$ python3 -q
>>> import numpy as np
>>> from numpy import linalg as LA
>>> np.set_printoptions(suppress=True, linewidth=140)
>>> W0 = 3 * np.eye(5) + np.eye(5, k=1)
>>> W0
array([[3., 1., 0., 0., 0.],
       [0., 3., 1., 0., 0.],
       [0., 0., 3., 1., 0.],
       [0., 0., 0., 3., 1.],
       [0., 0., 0., 0., 3.]])
>>> x0 = np.array([1, 2, 5, 4, 4])
>>> y = W0 @ x0
>>> y
array([ 5., 11., 19., 16., 12.])
>>> np.round(LA.solve(W0, -3 * y), 3)
array([ -3.,  -6., -15., -12., -12.])
>>> np.round(LA.solve(W0.T, W0[2]), 3) + 0
array([0., 0., 1., 0., 0.])
>>> np.round(LA.solve(W0, y + W0[:, 2]), 3)
array([1., 2., 6., 4., 4.])
>>> P = np.triu(np.array([[9, -5, -9, -6, -2],
...     [-7, 7, 6, 7, 0],
...     [6, 1, 6, -4, 8],
...     [4, -4, -9, 3, -2],
...     [-7, 5, -9, 2, 9]]), 1) + np.eye(5)
>>> A2 = P @ W0 @ LA.inv(P)
>>> np.poly(A2)
array([   1.,  -15.,   90., -270.,  405., -243.])
>>> Q = W0.astype(float).copy()
>>> for j in range(5):
...     Q[:, j] -= Q[:, :j] @ (Q[:, :j].T @ Q[:, j])
...     Q[:, j] /= LA.norm(Q[:, j])
... 
>>> Q.T @ Q
array([[1., 0., 0., 0., 0.],
       [0., 1., 0., 0., 0.],
       [0., 0., 1., 0., 0.],
       [0., 0., 0., 1., 0.],
       [0., 0., 0., 0., 1.]])
>>> np.round(LA.norm(W0, axis=1), 3)
array([3.162, 3.162, 3.162, 3.162, 3.   ])
>>> np.round(LA.norm(W0, axis=0), 3)
array([3.   , 3.162, 3.162, 3.162, 3.162])
>>> round(float(LA.norm(W0[4] - W0[2])), 3)
4.359
>>> W0[4] @ W0[2]
np.float64(0.0)
>>> round(float(LA.norm(W0[4], 1)), 3), round(float(LA.norm(W0[4], np.inf)), 3)
(3.0, 3.0)
>>> J = np.loadtxt("a.csv", delimiter=",")
>>> J
array([[ 0.7,  1.2,  1.4,  2.5],
       [-0.3, -0.5,  0. ,  0.8],
       [ 0.9,  0.3,  0.9,  0.2]])
>>> rng = np.random.default_rng(90)
>>> A2 = J + rng.integers(-2, 3, (3, 1)) @ rng.integers(-2, 3, (1, 4))
>>> A2.round(3)
array([[ 1.7,  0.2,  1.4,  1.5],
       [-1.3,  0.5,  0. ,  1.8],
       [-1.1,  2.3,  0.9,  2.2]])
>>> np.round(LA.svd(A2 - J, compute_uv=False), 3) + 0
array([4.243, 0.   , 0.   ])
>>> LA.matrix_rank(A2 - J, tol=1e-8)
np.int64(1)
>>> J[2] @ J[0]
np.float64(2.75)
>>> np.round(LA.norm(J, axis=0), 3)
array([1.179, 1.334, 1.664, 2.632])
>>> round(float(LA.norm(J, 2)), 3)
3.328
>>> round(LA.norm(J, 1), 3), round(float(LA.norm(J, np.inf)), 3)
(np.float64(3.5), 5.8)
>>> np.round(LA.norm(J[2], 1), 3), round(LA.norm(J[2], np.inf), 3)
(np.float64(2.3), np.float64(0.9))
>>> A2 = np.array([[1, 1, 2], [1, 2, 0], [1, 0, 0], [2, 1, 1]])
>>> np.round(np.einsum("ij,ij->i", J, J), 3)
array([10.14,  0.98,  1.75])
>>> LA.matrix_rank(J @ A2)
np.int64(3)
>>> np.einsum("ij->j", J)
array([1.3, 1. , 2.3, 3.5])
>>> np.vstack([J, A2.T]).shape
(6, 4)
>>> np.round(np.einsum("ik,kj->ji", J, A2), 3)
array([[ 8.3,  0.8,  2.5],
       [ 5.6, -0.5,  1.7],
       [ 3.9,  0.2,  2. ]])
>>> np.round(np.einsum("ik,kj->ij", J, A2), 3)
array([[ 8.3,  5.6,  3.9],
       [ 0.8, -0.5,  0.2],
       [ 2.5,  1.7,  2. ]])
>>> np.round(A2.T @ J.T, 3)
array([[ 8.3,  0.8,  2.5],
       [ 5.6, -0.5,  1.7],
       [ 3.9,  0.2,  2. ]])
>>> J.reshape(2, -1)
array([[ 0.7,  1.2,  1.4,  2.5, -0.3, -0.5],
       [ 0. ,  0.8,  0.9,  0.3,  0.9,  0.2]])
>>> J.reshape(3, 5)
Traceback (most recent call last):
  File "<python-input-43>", line 1, in <module>
    J.reshape(3, 5)
    ~~~~~~~~~^^^^^^
ValueError: cannot reshape array of size 12 into shape (3,5)
>>> J.ravel(order="F")
array([ 0.7, -0.3,  0.9,  1.2, -0.5,  0.3,  1.4,  0. ,  0.9,  2.5,  0.8,  0.2])
>>> J.reshape(-1, 2)
array([[ 0.7,  1.2],
       [ 1.4,  2.5],
       [-0.3, -0.5],
       [ 0. ,  0.8],
       [ 0.9,  0.3],
       [ 0.9,  0.2]])
>>> blk = J.reshape(3, 2, -1)
>>> blk.shape
(3, 2, 2)
>>> np.round(blk.sum(axis=1), 3)
array([[ 2.1,  3.7],
       [-0.3,  0.3],
       [ 1.8,  0.5]])
>>> np.round(np.einsum("ihd,ihd->ih", blk, blk), 3)
array([[1.93, 8.21],
       [0.34, 0.64],
       [0.9 , 0.85]])
>>> np.swapaxes(blk, 1, 2)[2]
array([[0.9, 0.9],
       [0.3, 0.2]])
>>> C = np.array([[1, 5, 0], [-2, 4, 4], [-3, 3, 2]])
>>> K = (rng.random((16, 3)) < 0.25) @ C
>>> K
array([[-2,  4,  4],
       [-3,  3,  2],
       [ 1,  5,  0],
       [ 0,  0,  0],
       [-2,  4,  4],
       [ 1,  5,  0],
       [ 0,  0,  0],
       [-2,  4,  4],
       [-1,  9,  4],
       [-2,  4,  4],
       [-2,  4,  4],
       [ 0,  0,  0],
       [-4, 12,  6],
       [-2,  4,  4],
       [ 0,  0,  0],
       [-4, 12,  6]])
>>> x0 = np.array([7, 9, -7])
>>> a = np.maximum(K @ x0, 0)
>>> np.maximum(K @ x0, 0) - np.maximum(-K @ x0, 0)
array([-6, -8, 52,  0, -6, 52,  0, -6, 46, -6, -6,  0, 38, -6,  0, 38])
>>> np.flatnonzero(a > 1e-9)
array([ 2,  5,  8, 12, 15])
>>> K * (a > 1e-9)[:, None]
array([[ 0,  0,  0],
       [ 0,  0,  0],
       [ 1,  5,  0],
       [ 0,  0,  0],
       [ 0,  0,  0],
       [ 1,  5,  0],
       [ 0,  0,  0],
       [ 0,  0,  0],
       [-1,  9,  4],
       [ 0,  0,  0],
       [ 0,  0,  0],
       [ 0,  0,  0],
       [-4, 12,  6],
       [ 0,  0,  0],
       [ 0,  0,  0],
       [-4, 12,  6]])
>>> a
array([ 0,  0, 52,  0,  0, 52,  0,  0, 46,  0,  0,  0, 38,  0,  0, 38])
>>> x0 = np.array([-5, 2, -9])
>>> y = K @ x0
>>> try:
...     LA.solve(K, y)
... except LA.LinAlgError as e:
...     print("failed:", e)
... 
failed: Last 2 dimensions of the array must be square
>>> np.round(LA.solve(K.T @ K, K.T @ y), 3)
array([-5.,  2., -9.])
>>> y
array([-18,   3,   5,   0, -18,   5,   0, -18, -13, -18, -18,   0, -10, -18,   0, -10])
>>> np.round(LA.pinv(K) @ K, 3) + 0
array([[1., 0., 0.],
       [0., 1., 0.],
       [0., 0., 1.]])
>>> y = y + 0.1 * rng.normal(size=16)
>>> y.round(3)
array([-18.082,   2.958,   4.846,  -0.098, -17.743,   4.926,   0.064, -18.088, -13.136, -17.96 , -17.941,   0.158, -10.115, -18.033,
        -0.026, -10.026])
>>> c, *_ = LA.lstsq(K, y)
>>> np.round(K.T @ (y - K @ c), 3) + 0
array([0., 0., 0.])
>>> c.round(3)
array([-5.005,  1.978, -8.974])
>>> x0 = np.array([0, 2, 3, 1])
>>> a = np.maximum(J @ x0, 0)
>>> a
array([9.1, 0. , 3.5])
>>> np.flatnonzero(a > 1e-9)
array([0, 2])
>>> np.round(J.T @ a, 3)
array([ 9.52, 11.97, 15.89, 23.45])
>>> J * (a > 1e-9)[:, None]
array([[ 0.7,  1.2,  1.4,  2.5],
       [-0. , -0. ,  0. ,  0. ],
       [ 0.9,  0.3,  0.9,  0.2]])
>>> np.round(np.tanh(J @ x0), 3)
array([ 1.   , -0.197,  0.998])
>>> D = LA.norm(K[:, None] - K[None], axis=-1)
>>> np.flatnonzero(D[7] < D.mean() / 2)
array([ 0,  1,  4,  7,  9, 10, 13])
>>> D.shape
(16, 16)
>>> np.round(LA.norm(K - K.mean(axis=0), axis=1), 3)
array([1.556, 2.219, 3.595, 5.284, 1.556, 3.595, 5.284, 1.556, 4.84 , 1.556, 1.556, 5.284, 8.742, 1.556, 5.284, 8.742])
>>> D[7].round(6).argsort(kind="stable")[:4]
array([0, 4, 7, 9])
>>> D[:5, :5].round(3)
array([[0.   , 2.449, 5.099, 6.   , 0.   ],
       [2.449, 0.   , 4.899, 4.69 , 2.449],
       [5.099, 4.899, 0.   , 5.099, 5.099],
       [6.   , 4.69 , 5.099, 0.   , 6.   ],
       [0.   , 2.449, 5.099, 6.   , 0.   ]])
>>> LA.matrix_rank(D ** 2)
np.int64(5)
>>> (D + 1e9 * np.eye(16)).round(6).argmin(axis=1)
array([ 4,  0,  5,  6,  0,  2,  3,  0, 12,  0,  0,  3, 15,  0,  3, 12])
>>> M = np.load("test12.npy")
>>> M
array([[0, 0, 1, 1],
       [0, 0, 1, 1],
       [1, 1, 0, 1],
       [1, 1, 1, 0]])
>>> # symmetric, so the eigenvalues are real
>>> round(LA.norm(M, 2) / LA.norm(M), 3)
np.float64(0.81)
>>> [round(float(x), 3) for x in LA.svd(M, compute_uv=False)[:3]]
[2.562, 1.562, 1.0]
